In [1]: import numpy as np

In [2]: import numpy.linalg as la

In [3]: np.set_printoptions(suppress=True, linewidth=160)

In [4]: def tidy(a):
   ...:     return np.round(a, 1) + 0
   ...: 

In [5]: X = np.array([[0.7, 0.3, 0.1, 0.3],
   ...:     [-2.3, 0.1, -0.8, 1.9],
   ...:     [0.4, -1.1, -0.3, 1.6],
   ...:     [0.9, 0.4, -0.9, 0.7],
   ...:     [0.6, -1.5, -0.9, -1.2]])

In [6]: rng = np.random.default_rng(47)

In [7]: X[2] = X[0] + 0.3 * rng.normal(size=4)

In [8]: print(tidy(X))
[[ 0.7  0.3  0.1  0.3]
 [-2.3  0.1 -0.8  1.9]
 [ 0.5  0.3 -0.5 -0.3]
 [ 0.9  0.4 -0.9  0.7]
 [ 0.6 -1.5 -0.9 -1.2]]

In [9]: Uu, s, VT = la.svd(X, full_matrices=False)

In [10]: print(tidy(s))
[3.4 1.9 1.7 0.5]

In [11]: print(tidy(s / s[0]))
[1.  0.6 0.5 0.1]

In [12]: print(tidy(np.cumsum(s ** 2) / np.sum(s ** 2)))
[0.6 0.8 1.  1. ]

In [13]: print(tidy(np.sqrt((s ** 2).sum())), tidy(la.norm(X)))
4.2 4.2

In [14]: print(tidy(np.abs(VT[0])))
[0.7 0.2 0.1 0.7]

In [15]: print(tidy(Uu.T @ X @ VT.T))
[[3.4 0.  0.  0. ]
 [0.  1.9 0.  0. ]
 [0.  0.  1.7 0. ]
 [0.  0.  0.  0.5]]

In [16]: print(np.abs(Uu[:, 0]).round(6).argmax())
1

In [17]: print(tidy(VT @ VT.T))
[[1. 0. 0. 0.]
 [0. 1. 0. 0.]
 [0. 0. 1. 0.]
 [0. 0. 0. 1.]]

In [18]: A2 = np.c_[X[:, :1] @ np.array([[1]]), np.array([3, 0, 3, 3, 2])]

In [19]: print(tidy(A2))
[[ 0.7  3. ]
 [-2.3  0. ]
 [ 0.5  3. ]
 [ 0.9  3. ]
 [ 0.6  2. ]]

In [20]: print(tidy(la.norm(A2 - X @ la.lstsq(X, A2)[0], axis=0)))
[0.  2.5]

In [21]: print(la.matrix_rank(np.c_[X, A2]))
5

In [22]: print(tidy(la.lstsq(X, A2[:, 0])[0]))
[1. 0. 0. 0.]

In [23]: K = np.loadtxt("out0.csv", delimiter=",")

In [24]: print(tidy(K))
[[ 1.1  0.5 -0.7 -1.6]
 [ 0.3  0.1 -0.6  1.6]
 [ 1.   0.4 -1.   0.1]
 [ 1.1  0.5 -0.8 -0.8]
 [-0.3 -0.1  0.5 -1. ]
 [ 0.6  0.3 -0.3 -1.2]]

In [25]: A2 = X / la.norm(X, axis=1, keepdims=True)

In [26]: G = A2 @ A2.T

In [27]: print(tidy(G[4]))
[-0.3 -0.5  0.3  0.   1. ]

In [28]: print(tidy(G))
[[ 1.  -0.4  0.5  0.7 -0.3]
 [-0.4  1.  -0.5  0.  -0.5]
 [ 0.5 -0.5  1.   0.7  0.3]
 [ 0.7  0.   0.7  1.   0. ]
 [-0.3 -0.5  0.3  0.   1. ]]

In [29]: print((np.abs(G) > 0.9).astype(int))
[[1 0 0 0 0]
 [0 1 0 0 0]
 [0 0 1 0 0]
 [0 0 0 1 0]
 [0 0 0 0 1]]

In [30]: print(tidy(la.norm(A2, axis=1)))
[1. 1. 1. 1. 1.]

In [31]: print((G - 2 * np.eye(5)).round(6).argmax(axis=1))
[3 3 3 0 2]

In [32]: print(np.argwhere(np.triu(np.abs(G) > 0.95, 1)))
[]

In [33]: rk = la.matrix_rank(K)

In [34]: print(rk)
2

In [35]: ns = la.svd(K)[2][rk:].T

In [36]: print(tidy(K @ ns))
[[0. 0.]
 [0. 0.]
 [0. 0.]
 [0. 0.]
 [0. 0.]
 [0. 0.]]

In [37]: print(tidy(ns @ ns.T))
[[ 0.5 -0.2  0.4  0.1]
 [-0.2  0.9  0.2  0.1]
 [ 0.4  0.2  0.6  0.1]
 [ 0.1  0.1  0.1  0. ]]

In [38]: print([int(la.matrix_rank(np.delete(K, i, axis=0))) for i in range(6)])
[2, 2, 2, 2, 2, 2]

In [39]: print(la.matrix_rank(K.T @ K), la.matrix_rank(K @ K.T))
2 2

In [40]: Uu, s, VT = la.svd(K)

In [41]: vecs = VT[:(s > 1e-8).sum()]

In [42]: vec = K[2] + -3 * K[0] + rng.integers(2) * np.eye(4)[3]

In [43]: print(tidy(vec))
[-2.4 -1.2  1.2  5. ]

In [44]: print(np.allclose(vecs.T @ vecs @ vec, vec))
True

In [45]: print(tidy(vecs.T @ vecs))
[[ 0.5  0.2 -0.4 -0.1]
 [ 0.2  0.1 -0.2 -0.1]
 [-0.4 -0.2  0.4 -0.1]
 [-0.1 -0.1 -0.1  1. ]]

In [46]: Uu, s, VT = la.svd(K, full_matrices=False)

In [47]: print(np.allclose(Uu * s @ VT, K))
True

In [48]: print((s > 1e-8).sum())
2

In [49]: print(tidy(Uu.T @ K @ VT.T))
[[3.3 0.  0.  0. ]
 [0.  2.3 0.  0. ]
 [0.  0.  0.  0. ]
 [0.  0.  0.  0. ]]

In [50]: print(tidy(Uu.T @ Uu))
[[1. 0. 0. 0.]
 [0. 1. 0. 0.]
 [0. 0. 1. 0.]
 [0. 0. 0. 1.]]

In [51]: print(tidy(VT @ VT.T))
[[1. 0. 0. 0.]
 [0. 1. 0. 0.]
 [0. 0. 1. 0.]
 [0. 0. 0. 1.]]

In [52]: print(tidy(np.cumsum(s ** 2) / np.sum(s ** 2)))
[0.7 1.  1.  1. ]

In [53]: m1 = np.load("block1.npy")

In [54]: print(m1)
[[ 14  -6  -4  14]
 [ 28 -12  -8  28]
 [  0   0   0   0]
 [  7  -3  -2   7]]

In [55]: A2 = m1[0, 0] * m1[1:] - np.outer(m1[1:, 0], m1[0])

In [56]: print(A2)
[[0 0 0 0]
 [0 0 0 0]
 [0 0 0 0]]

In [57]: print(m1[:, 0] / m1[0, 0])
[1.  2.  0.  0.5]

In [58]: print(la.matrix_rank(A2), la.matrix_rank(m1))
0 1

In [59]: print(tidy(la.eigvals(m1)))
[9. 0. 0. 0.]

In [60]: print(tidy(la.det(m1.T)))
0.0

In [61]: print(tidy(la.eigvals(m1).sum().real))
9.0

In [62]: vec = np.array([2, 0, 3, 2])

In [63]: h = np.maximum(m1 @ vec, 0)

In [64]: print(np.flatnonzero(h > 1e-9))
[0 1 3]

In [65]: print(np.maximum(m1 @ vec, 0) - np.maximum(-m1 @ vec, 0))
[44 88  0 22]

In [66]: print(np.maximum(m1 @ (3 * vec), 0))
[132 264   0  66]

In [67]: print(m1 * (h > 1e-9)[:, None])
[[ 14  -6  -4  14]
 [ 28 -12  -8  28]
 [  0   0   0   0]
 [  7  -3  -2   7]]

In [68]: print(h)
[44 88  0 22]

In [69]: hat = np.triu(np.array([[4, 6, -3, -3], [-4, -8, 4, 7], [5, 7, 0, -8], [5, 4, 5, 2]]), 1) + np.eye(4)

In [70]: A2 = hat @ m1 @ la.inv(hat)

In [71]: print(hat @ m1 - m1 @ hat)
[[ 147. -147.   24.  199.]
 [  49. -189.  118.  153.]
 [ -56.   24.   16.  -56.]
 [   0.  -42.   33.   26.]]

In [72]: rk = la.matrix_rank(m1)

In [73]: print(rk)
1

In [74]: ns = la.svd(m1)[2][rk:].T

In [75]: print([int(la.matrix_rank(np.delete(m1, i, axis=0))) for i in range(4)])
[1, 1, 1, 1]

In [76]: print([int(la.matrix_rank(m1[:i])) for i in range(1, len(m1) + 1)])
[1, 1, 1, 1]

In [77]: print([int(la.matrix_rank(m1[:, :j + 1])) for j in range(4)])
[1, 1, 1, 1]

In [78]: A2 = np.array([[1, 1], [1, -1]])

In [79]: feats = np.kron(A2, np.kron(A2, A2))[rng.permutation(8)][:3]

In [80]: print(feats)
[[ 1 -1 -1  1 -1  1  1 -1]
 [ 1  1  1  1 -1 -1 -1 -1]
 [ 1 -1  1 -1 -1  1 -1  1]]

In [81]: Uu, s, VT = la.svd(feats, full_matrices=False)

In [82]: print(np.allclose(Uu * s @ VT, feats))
True

In [83]: print(tidy(s))
[2.8 2.8 2.8]

In [84]: print((s > 1e-8).sum())
3

In [85]: A2 = feats / np.sqrt((feats ** 2).mean(axis=1, keepdims=True))

In [86]: print(la.matrix_rank(A2) == la.matrix_rank(feats))
True

In [87]: print(feats - feats.mean(axis=1, keepdims=True))
[[ 1. -1. -1.  1. -1.  1.  1. -1.]
 [ 1.  1.  1.  1. -1. -1. -1. -1.]
 [ 1. -1.  1. -1. -1.  1. -1.  1.]]

In [88]: t = np.radians(46)

In [89]: Rm = np.eye(8)

In [90]: Rm[0, 0] = Rm[4, 4] = np.cos(t)

In [91]: Rm[0, 4], Rm[4, 0] = -np.sin(t), np.sin(t)

In [92]: print(tidy(Rm))
[[ 0.7  0.   0.   0.  -0.7  0.   0.   0. ]
 [ 0.   1.   0.   0.   0.   0.   0.   0. ]
 [ 0.   0.   1.   0.   0.   0.   0.   0. ]
 [ 0.   0.   0.   1.   0.   0.   0.   0. ]
 [ 0.7  0.   0.   0.   0.7  0.   0.   0. ]
 [ 0.   0.   0.   0.   0.   1.   0.   0. ]
 [ 0.   0.   0.   0.   0.   0.   1.   0. ]
 [ 0.   0.   0.   0.   0.   0.   0.   1. ]]

In [93]: A2 = feats @ Rm.T

In [94]: print(tidy(la.det(Rm)), tidy(np.trace(Rm)))
1.0 7.4

In [95]: M = np.minimum.outer(np.arange(1, 7), np.arange(1, 7)) * -3

In [96]: print(M)
[[ -3  -3  -3  -3  -3  -3]
 [ -3  -6  -6  -6  -6  -6]
 [ -3  -6  -9  -9  -9  -9]
 [ -3  -6  -9 -12 -12 -12]
 [ -3  -6  -9 -12 -15 -15]
 [ -3  -6  -9 -12 -15 -18]]

In [97]: vec = np.array([2, 2, 3, 1, 4, 3])

In [98]: rhs = M @ vec

In [99]: c, lr = np.zeros(6), 1 / la.norm(M, 2) ** 2

In [100]: for i in range(5):
     ...:     c -= lr * M.T @ (M @ c - rhs)
     ...:     if i % 1 == 0: print(i, round(la.norm(M @ c - rhs), 1))
     ...: 
0 5.6
1 5.5
2 5.5
3 5.4
4 5.4

In [101]: print(tidy(la.cond(M)))
64.9

In [102]: print(tidy(c))
[0.8 1.6 2.3 2.8 3.1 3.3]

In [103]: print(np.abs(M).max())
18

In [104]: print(la.matrix_rank(M))
6

In [105]: print(M.mean(axis=0))
[ -3.   -5.5  -7.5  -9.  -10.  -10.5]

In [106]: print(M - M[0])
[[  0   0   0   0   0   0]
 [  0  -3  -3  -3  -3  -3]
 [  0  -3  -6  -6  -6  -6]
 [  0  -3  -6  -9  -9  -9]
 [  0  -3  -6  -9 -12 -12]
 [  0  -3  -6  -9 -12 -15]]

In [107]: data = np.array([[3, 1, -1, 1, -3],
     ...:     [-2, 3, 0, 1, 1],
     ...:     [0, -2, -2, 0, 2],
     ...:     [2, 0, 2, 3, -2],
     ...:     [0, 0, 3, 3, 0],
     ...:     [0, -1, -3, -3, -1]])

In [108]: print(data)
[[ 3  1 -1  1 -3]
 [-2  3  0  1  1]
 [ 0 -2 -2  0  2]
 [ 2  0  2  3 -2]
 [ 0  0  3  3  0]
 [ 0 -1 -3 -3 -1]]

In [109]: A2 = data / np.sqrt((data ** 2).mean(axis=1, keepdims=True))

In [110]: print(tidy(data - data.mean(axis=1, keepdims=True)))
[[ 2.8  0.8 -1.2  0.8 -3.2]
 [-2.6  2.4 -0.6  0.4  0.4]
 [ 0.4 -1.6 -1.6  0.4  2.4]
 [ 1.  -1.   1.   2.  -3. ]
 [-1.2 -1.2  1.8  1.8 -1.2]
 [ 1.6  0.6 -1.4 -1.4  0.6]]

In [111]: print(tidy(A2[3]))
[ 1.   0.   1.   1.5 -1. ]

In [112]: A = np.load("arr.npy")

In [113]: print(A)
[[-158.1   40.8   42.   -80.7  159.3]
 [-159.8   40.5   39.8  -80.8  159.5]
 [-159.8   41.3   39.3  -78.1  159.4]
 [-161.8   38.3   41.5  -81.2  160.3]
 [-159.    41.8   41.   -80.5  157.9]
 [-159.8   40.2   40.7  -79.5  161. ]
 [-159.3   39.9   39.5  -80.   160.8]
 [-160.1   39.    41.7  -78.4  160.4]
 [-159.3   39.4   39.1  -79.2  159.8]
 [-159.1   38.3   40.1  -79.1  159.1]
 [-161.4   39.2   42.2  -80.3  159.5]
 [-160.8   41.2   39.2  -79.   158.7]
 [-159.1   38.9   40.4  -78.3  161.5]
 [-160.    39.5   39.4  -79.6  160.2]
 [-159.9   39.5   38.5  -80.4  160.5]
 [-160.2   37.5   40.5  -78.4  161.9]
 [-160.8   38.7   38.7  -79.8  159.4]
 [-159.1   40.5   39.7  -79.9  159. ]
 [-162.    40.5   38.7  -79.   158.7]
 [-159.4   41.9   40.6  -80.2  161.6]
 [-160.3   40.2   38.9  -79.7  160.1]
 [-161.9   39.9   40.   -80.5  159.7]
 [-161.2   41.5   39.6  -81.8  160.3]
 [-158.9   41.5   40.7  -80.6  158.5]
 [-161.5   39.1   39.2  -78.7  162.7]]

In [114]: Uu, s, VT = la.svd(A)

In [115]: print(np.argmax(s[:-1] / (s[1:] + 1e-6)) + 1)
1

In [116]: A2 = Uu[:, :1] @ np.diag(s[:1]) @ VT[:1]

In [117]: print(tidy(la.norm(A - A2, 2)), tidy(s[1]))
7.1 7.1

In [118]: print(la.matrix_rank(A, rtol=0.05))
1

In [119]: G = np.cov(A, rowvar=False)

In [120]: print(tidy(np.corrcoef(A.T)))
[[ 1.   0.2  0.2  0.1 -0.1]
 [ 0.2  1.  -0.1 -0.4 -0.4]
 [ 0.2 -0.1  1.  -0.2  0. ]
 [ 0.1 -0.4 -0.2  1.   0.3]
 [-0.1 -0.4  0.   0.3  1. ]]

In [121]: print(G.shape)
(5, 5)

In [122]: F = np.load("data.npy")

In [123]: print(F)
[[ 0 -2 -2  0]
 [ 2  0 -1  2]
 [ 2  1  0  1]
 [ 0 -2 -1  0]]

In [124]: print(tidy(la.norm(F, 2)))
3.7

In [125]: print(tidy(la.norm(F, 1)), tidy(la.norm(F, np.inf)))
5.0 5.0

In [126]: print(tidy(la.norm(F[1], 1)), tidy(la.norm(F[1], np.inf)))
5.0 2.0

In [127]: print(tidy(la.norm(F, axis=1)))
[2.8 3.  2.4 2.2]

In [128]: print(tidy(la.norm(F, axis=0)))
[2.8 3.  2.4 2.2]

In [129]: print(tidy(la.norm(F) ** 2 / la.norm(F, 2) ** 2))
2.0

In [130]: vec = np.array([6, 3, 3, -6])

In [131]: print(tidy(la.svd(F, compute_uv=False)))
[3.7 3.7 0.5 0.5]

In [132]: O = la.solve(np.eye(4) - F, np.eye(4) + F)

In [133]: print(tidy(O @ O.T))
[[1. 0. 0. 0.]
 [0. 1. 0. 0.]
 [0. 0. 1. 0.]
 [0. 0. 0. 1.]]

In [134]: vec = np.array([5, 3, 4, 3])

In [135]: print((F @ vec).argmax())
2

In [136]: print(la.norm(F @ vec) <= la.norm(F, 2) * la.norm(vec) + 1e-9)
True

In [137]: print(np.einsum("ij,j->i", F, vec))
[-14  12  16 -10]

In [138]: print(F * vec)
[[ 0 -6 -8  0]
 [10  0 -4  6]
 [10  3  0  3]
 [ 0 -6 -4  0]]
